$ python3 -q
>>> import numpy as np
>>> from numpy import linalg as LA
>>> np.set_printoptions(suppress=True, linewidth=140)
>>> A = np.loadtxt("layer2.csv", delimiter=",")
>>> print(A)
[[  3.09 -17.06  -5.56]
 [  0.25   2.55   6.74]
 [  7.77  -3.97   0.8 ]
 [  7.56  -2.73  -0.2 ]]
>>> rng = np.random.default_rng(79)
>>> Y = A + rng.integers(-2, 3, (4, 1)) @ rng.integers(-2, 3, (1, 3))
>>> print(Y.round(2))
[[ -0.91 -21.06  -3.56]
 [  4.25   6.55   4.74]
 [ 11.77   0.03  -1.2 ]
 [  3.56  -6.73   1.8 ]]
>>> print(Y - A)
[[-4. -4.  2.]
 [ 4.  4. -2.]
 [ 4.  4. -2.]
 [-4. -4.  2.]]
>>> print(np.abs(Y - A).sum(axis=1))
[10. 10. 10. 10.]
>>> print(np.round(LA.svd(Y - A, compute_uv=False), 2) + 0)
[12.  0.  0.]
>>> x = np.array([-2, 0, 0])
>>> rhs = A @ x
>>> print(rhs)
[ -6.18  -0.5  -15.54 -15.12]
>>> rhs = rhs + 0.05 * rng.normal(size=4)
>>> print(rhs.round(2))
[ -6.12  -0.5  -15.63 -15.09]
>>> beta, *_ = LA.lstsq(A, rhs)
>>> print(beta.round(2) + 0)
[-2.01  0.    0.  ]
>>> Y = np.array([[-4, 2, -7], [-8, -2, 0], [-6, 1, -7]])
>>> print(np.round(A @ Y, 2))
[[157.48  34.74  17.29]
 [-61.84   2.14 -48.93]
 [ -4.12  24.28 -59.99]
 [ -7.2   20.38 -51.52]]
>>> print(np.round(np.einsum("ij->j", A), 2))
[ 18.67 -21.21   1.78]
>>> print(np.round(np.einsum("ij,ij->i", A, A), 2))
[331.51  51.99  76.77  64.65]
>>> E = np.array([[-2, 1, -2, 3], [0, -3, -3, 0], [3, 2, -2, 1]])
>>> Y = np.c_[A[:, :1] @ np.array([[-7]]), np.array([2, -2, 1, 0])]
>>> print(Y.round(2))
[[-21.63   2.  ]
 [ -1.75  -2.  ]
 [-54.39   1.  ]
 [-52.92   0.  ]]
>>> print(LA.matrix_rank(np.c_[A, Y]))
4
>>> print(LA.matrix_rank(Y))
2
>>> print(E[2] @ E[0])
3
>>> print(round(float(LA.norm(E, 1)), 2), round(float(LA.norm(E, np.inf)), 2))
7.0 8.0
>>> print(np.round(LA.norm(E, axis=1), 2))
[4.24 4.24 4.24]
>>> print(round(float(LA.norm(E, 2)), 2))
4.72
>>> J = np.load("w.npy")
>>> print(J)
[[-1.58 -1.06  2.32]
 [ 0.9  -0.32 -2.84]
 [ 0.54 -2.78  0.98]
 [-0.67 -1.13  2.69]
 [ 2.67 -0.86 -1.05]
 [-2.4  -0.95 -1.53]
 [-2.73  0.77 -0.99]
 [ 2.69 -0.82  1.04]
 [ 1.39  1.56 -2.16]
 [-1.17 -2.75 -0.23]
 [-0.06 -1.07  2.8 ]]
>>> cen = J - J.mean(axis=0)
>>> evecs = LA.svd(cen)[2][:2]
>>> Y = cen - cen @ evecs.T @ evecs
>>> print(np.round((cen @ evecs.T).std(axis=0), 2))
[2.04 1.74]
>>> print(np.round(np.diag(evecs.T @ evecs), 2))
[1.   0.14 0.86]
>>> dist = LA.norm(J[:, None] - J[None], axis=-1)
>>> print(LA.matrix_rank(dist ** 2))
5
>>> print(np.unravel_index(dist.round(6).argmax(), dist.shape))
(np.int64(6), np.int64(7))
>>> print(dist[:5, :5].round(2))
[[0.   5.77 3.04 0.98 5.43]
 [5.77 0.   4.56 5.81 2.57]
 [3.04 4.56 0.   2.67 3.51]
 [0.98 5.81 2.67 0.   5.02]
 [5.43 2.57 3.51 5.02 0.  ]]
>>> print(dist[7].round(2))
[4.46 4.3  2.91 3.76 2.09 5.7  6.   0.   4.19 4.5  3.27]
>>> print(np.round(LA.norm(J - J.mean(axis=0), axis=1), 2))
[2.72 3.13 2.2  2.69 2.94 2.87 3.33 2.89 3.6  2.23 2.71]
>>> print(np.round(LA.norm(J, axis=1), 2))
[3.   3.   3.   2.99 3.   3.   3.   3.   3.01 3.   3.  ]
>>> print(dist.shape)
(11, 11)
>>> mat = np.array([[0, 0, 0], [0, 1, 0], [0, 0, 2]])
>>> hat = np.triu(np.array([[2, 1, 1], [2, 2, -1], [0, 2, -2]]), 1) + np.eye(3)
>>> Y = hat @ mat @ LA.inv(hat)
>>> print(LA.matrix_rank(Y))
2
>>> print(np.poly(Y))
[ 1. -3.  2.  0.]
>>> print(hat @ mat - mat @ hat)
[[ 0.  1.  2.]
 [ 0.  0. -1.]
 [ 0.  0.  0.]]
>>> feats = np.load("mat.npy")
>>> print(feats)
[[ 53 -35 -20]
 [-35  98  -7]
 [-20  -7  13]]
>>> U, s, VT = LA.svd(feats)
>>> evecs = VT[:(s > 1e-8).sum()]
>>> x = feats[1] + 2 * feats[0] + rng.integers(2) * np.eye(3)[0]
>>> print(x)
[ 71.  28. -47.]
>>> print(np.round(np.diag(evecs.T @ evecs), 2))
[0.78 0.95 0.28]
>>> print(np.allclose(evecs.T @ evecs @ x, x))
True
>>> U, s, VT = LA.svd(feats)
>>> print(s.round(2) + 0)
[117.23  46.77   0.  ]
>>> print(np.argmax(s[:-1] / (s[1:] + 1e-6)) + 1)
2
>>> Y = U[:, :2] @ np.diag(s[:2]) @ VT[:2]
>>> print(round(float(LA.norm(feats - Y) / LA.norm(feats)), 2))
0.0
>>> print(LA.matrix_rank(Y))
2
>>> print(round(LA.norm(feats - Y, 2), 2), round(float(s[2]), 2))
0.0 0.0
>>> C = np.array([[2, 1, 0], [2, 2, 0], [1, 3, 2]])
>>> F = (rng.random((11, 3)) < 0.25) @ C
>>> print(F)
[[3 5 2]
 [2 2 0]
 [0 0 0]
 [2 2 0]
 [2 2 0]
 [1 3 2]
 [0 0 0]
 [0 0 0]
 [2 2 0]
 [2 1 0]
 [0 0 0]]
>>> # row 3 repeats row 1
>>> cen = F - F.mean(axis=0)
>>> U, s, VT = LA.svd(cen, full_matrices=False)
>>> print(np.round(cen.mean(axis=0), 2) + 0)
[0. 0. 0.]
>>> print(round(float((s ** 2).sum() ** 2 / (s ** 4).sum()), 2))
1.33
>>> print(np.searchsorted(np.cumsum(s ** 2) / (s ** 2).sum(), 0.9) + 1)
2
>>> print(np.round(VT[0] * np.sign(VT[0, np.abs(VT[0]).argmax()]), 2))
[0.5  0.81 0.31]
>>> print(np.round(LA.det(mat), 2))
0.0
>>> print(np.round(np.sort(np.abs(LA.eigvals(mat))), 2))
[0. 1. 2.]
>>> print(np.trace(mat))
3
>>> print((mat - mat.T) / 2)
[[0. 0. 0.]
 [0. 0. 0.]
 [0. 0. 0.]]
>>> print(np.allclose(mat, mat.T))
True
>>> labels = F[:, 0] > np.median(F[:, 0])
>>> u = F[labels].mean(axis=0) - F[~labels].mean(axis=0)
>>> print(np.argsort(-np.abs(u).round(6), kind="stable"))
[1 0 2]
>>> hat = np.triu(np.array([[3, 2, -2], [1, -2, 0], [-3, -3, -3]]), 1) + np.eye(3)
>>> Y = hat @ feats @ LA.inv(hat)
>>> print(hat @ feats - feats @ hat)
[[-30. 104.  66.]
 [  0.  70. -70.]
 [  0.  40. -40.]]
>>> print(round(LA.det(Y), 2))
0.0
>>> dist = LA.norm(F[:, None] - F[None], axis=-1)
>>> print(dist.mean(axis=1).argmax())
0
>>> print((dist + 1e9 * np.eye(11)).round(6).argmin(axis=1))
[5 3 6 1 1 1 2 2 1 1 2]
>>> print(dist[8].round(6).argsort(kind="stable")[:4])
[1 3 4 8]
>>> print(np.round(LA.norm(F, axis=1), 2))
[6.16 2.83 0.   2.83 2.83 3.74 0.   0.   2.83 2.24 0.  ]
>>> print(np.flatnonzero(dist[8] < dist.mean() / 2))
[1 3 4 8 9]
>>> W0 = np.load("arr.npy")
>>> print(W0)
[[3 2 1]
 [2 3 2]
 [1 2 3]]
>>> x = np.array([5, 9, 6])
>>> h = np.maximum(W0 @ x, 0)
>>> print(W0.T @ h)
[256 307 260]
>>> print(np.flatnonzero(h > 1e-9))
[0 1 2]
>>> print(np.tanh(W0 @ x))
[1. 1. 1.]
>>> print(W0 * (h > 1e-9)[:, None])
[[3 2 1]
 [2 3 2]
 [1 2 3]]
>>> print(h)
[39 49 41]
>>> print(np.maximum(W0 @ x, 0) - np.maximum(-W0 @ x, 0))
[39 49 41]
>>> vals, evecs = LA.eigh(W0)
>>> print(np.round(evecs.T @ W0 @ evecs, 2) + 0)
[[0.63 0.   0.  ]
 [0.   2.   0.  ]
 [0.   0.   6.37]]
>>> print(np.round(LA.eigvalsh(W0 + 2 * np.eye(3)), 2))
[2.63 4.   8.37]
>>> print(np.round(LA.eigvalsh(W0 @ W0), 2))
[ 0.39  4.   40.61]
>>> print(np.unique(vals.round(6) + 0, return_counts=True)[1])
[1 1 1]
